$ python -q
>>> import numpy as np
>>> np.set_printoptions(suppress=True, linewidth=120)
>>> def rd(a):
...     return np.round(a, 3) + 0
... 
>>> K = np.load("a.npy")
>>> K
array([[-2.,  0.,  0.,  1., -2.,  3., -2.,  3.],
       [-2., -3., -1.,  0.,  3., -7., -9., -2.],
       [ 2.,  1.,  3., -2., -3., -7., -9., -2.],
       [ 0., -2., -1.,  3., -3., -4., -1.,  1.],
       [ 1.,  0.,  3., -3., -3.,  0.,  7., -5.],
       [ 0.,  0.,  0.,  0.,  0., -3.,  2., -1.],
       [ 0.,  0.,  0.,  0.,  0.,  3.,  1.,  3.],
       [ 0.,  0.,  0.,  0.,  0.,  3., -1.,  2.]])
>>> Uu, sv, Vt = np.linalg.svd(K)
>>> rd(sv)
array([17.749, 11.224,  6.977,  5.931,  3.182,  1.447,  1.386,  0.007])
>>> np.argmax(sv[:-1] / (sv[1:] + 1e-6)) + 1
np.int64(7)
>>> Y = Uu[:, :7] @ np.diag(sv[:7]) @ Vt[:7]
>>> np.linalg.matrix_rank(Y)
np.int64(7)
>>> rd(np.linalg.norm(K - Y) / np.linalg.norm(K))
np.float64(0.0)
>>> rd(Y)
array([[-2.   ,  0.   ,  0.   ,  1.   , -2.   ,  3.   , -2.   ,  3.   ],
       [-2.   , -3.   , -1.   ,  0.   ,  3.   , -7.   , -9.   , -2.   ],
       [ 2.   ,  1.   ,  3.   , -2.   , -3.   , -7.   , -9.   , -2.   ],
       [ 0.   , -2.   , -1.   ,  3.   , -3.   , -4.   , -1.   ,  1.   ],
       [ 1.   ,  0.   ,  3.   , -3.   , -3.   ,  0.   ,  7.   , -5.   ],
       [ 0.   ,  0.   ,  0.003,  0.002,  0.001, -3.   ,  2.   , -1.   ],
       [ 0.   ,  0.   , -0.002, -0.001, -0.001,  3.   ,  1.   ,  3.   ],
       [ 0.   ,  0.   ,  0.004,  0.003,  0.002,  3.   , -1.   ,  2.   ]])
>>> rd(np.linalg.norm(K - Y, 2)), rd(sv[7])
(np.float64(0.007), np.float64(0.007))
